$ python -q
>>> import numpy as np
>>> np.set_printoptions(precision=2, suppress=True, linewidth=160, floatmode="fixed")
>>> rd = lambda a: np.round(a, 2) + 0
>>> E = np.array([[1.4, -0.2, 1.7, 1.2],
...     [0.7, 0.4, -0.3, 0.3],
...     [1.2, -0.4, -0.4, 0.8],
...     [-1.4, 1.4, 0.5, -0.2],
...     [-1.4, 0.4, 1.3, -1.9],
...     [0.8, 2.0, 0.5, 1.0],
...     [-0.5, -0.3, 0.1, -1.2],
...     [0.4, 0.8, -0.9, 1.6],
...     [1.3, -0.1, -1.3, -1.7],
...     [1.1, 0.3, 0.8, 1.2],
...     [-0.2, -0.2, -1.4, 1.5],
...     [-0.7, -0.3, 0.3, 1.7]])
>>> rng = np.random.default_rng(520)
>>> E[:, 2] = 4 * E[:, 1] + 0.02 * rng.normal(size=12)
>>> print(rd(E))
[[ 1.40 -0.20 -0.79  1.20]
 [ 0.70  0.40  1.59  0.30]
 [ 1.20 -0.40 -1.60  0.80]
 [-1.40  1.40  5.58 -0.20]
 [-1.40  0.40  1.63 -1.90]
 [ 0.80  2.00  7.98  1.00]
 [-0.50 -0.30 -1.22 -1.20]
 [ 0.40  0.80  3.21  1.60]
 [ 1.30 -0.10 -0.40 -1.70]
 [ 1.10  0.30  1.16  1.20]
 [-0.20 -0.20 -0.80  1.50]
 [-0.70 -0.30 -1.22  1.70]]
>>> Y = np.c_[E[:, :2] @ np.array([[9, 5], [6, 5]]), np.array([3, -4, -5, -5, -4, 3, -3, 1, -5, 3, -2, -1])]
>>> print(rd(Y))
[[ 11.40   6.00   3.00]
 [  8.70   5.50  -4.00]
 [  8.40   4.00  -5.00]
 [ -4.20   0.00  -5.00]
 [-10.20  -5.00  -4.00]
 [ 19.20  14.00   3.00]
 [ -6.30  -4.00  -3.00]
 [  8.40   6.00   1.00]
 [ 11.10   6.00  -5.00]
 [ 11.70   7.00   3.00]
 [ -3.00  -2.00  -2.00]
 [ -8.10  -5.00  -1.00]]
>>> print(np.linalg.matrix_rank(Y))
3
>>> idx = rng.permutation(4)
>>> Y = E[:, idx] * rng.choice([-1, 1], 4)
>>> print(rd(Y))
[[ 0.20  1.20  0.79 -1.40]
 [-0.40  0.30 -1.59 -0.70]
 [ 0.40  0.80  1.60 -1.20]
 [-1.40 -0.20 -5.58  1.40]
 [-0.40 -1.90 -1.63  1.40]
 [-2.00  1.00 -7.98 -0.80]
 [ 0.30 -1.20  1.22  0.50]
 [-0.80  1.60 -3.21 -0.40]
 [ 0.10 -1.70  0.40 -1.30]
 [-0.30  1.20 -1.16 -1.10]
 [ 0.20  1.50  0.80  0.20]
 [ 0.30  1.70  1.22  0.70]]
>>> U, _, Vh = np.linalg.svd(E.T @ Y)
>>> print(rd(np.linalg.lstsq(E, Y)[0]))
[[ 0.00  0.00  0.00 -1.00]
 [-1.00  0.00  0.00  0.00]
 [ 0.00  0.00 -1.00  0.00]
 [ 0.00  1.00  0.00  0.00]]
>>> hat = E @ np.linalg.solve(E.T @ E, E.T)
>>> print(rd(np.trace(hat)))
4.0
>>> print(rd(np.linalg.eigvalsh(hat)))
[0.00 0.00 0.00 0.00 0.00 0.00 0.00 0.00 1.00 1.00 1.00 1.00]
>>> D = np.linalg.norm(E[:, None] - E[None], axis=-1)
>>> print(np.linalg.matrix_rank(D ** 2))
6
>>> print(np.unravel_index(D.round(6).argmax(), D.shape))
(np.int64(2), np.int64(5))
>>> print(rd(D[10]))
[1.63 2.89 1.77 6.90 4.39 9.12 2.75 4.18 3.56 2.42 0.00 0.69]
>>> data = np.loadtxt("test8.csv", delimiter=",")
>>> print(data)
[[-1.00  0.97  0.87]
 [-0.26  0.14  0.09]
 [ 0.97 -0.81 -0.62]
 [ 0.26 -0.14 -0.09]
 [ 0.87 -0.60 -0.42]
 [-0.98  0.85  0.67]
 [-0.98  0.85  0.67]
 [ 0.00  0.00  0.00]
 [ 1.00 -0.96 -0.85]
 [ 1.00 -0.95 -0.82]
 [ 0.96 -0.75 -0.56]
 [-0.92  0.69  0.49]
 [-0.96  0.75  0.56]
 [ 0.97 -0.81 -0.62]
 [-0.67  0.40  0.26]
 [ 0.97 -0.81 -0.62]
 [ 0.97 -0.81 -0.62]
 [ 0.92 -0.69 -0.49]
 [-1.00  0.98  0.89]
 [ 0.79 -0.51 -0.35]
 [-0.79  0.51  0.35]
 [-0.99  0.91  0.76]
 [-0.79  0.51  0.35]
 [ 0.98 -0.85 -0.67]
 [-1.00  0.98  0.89]
 [ 0.97 -0.81 -0.62]
 [-0.96  0.75  0.56]
 [-1.00  0.98  0.91]
 [ 1.00 -0.96 -0.85]]
>>> G = np.cov(data, rowvar=False)
>>> print(rd(np.polyfit(data[:, 0], data[:, 2], 1)))
[-0.68  0.01]
>>> print(np.median(data, axis=0))
[0.00 0.00 0.00]
>>> print(rd(np.linalg.eigvalsh(G)[::-1]))
[1.82 0.01 0.00]
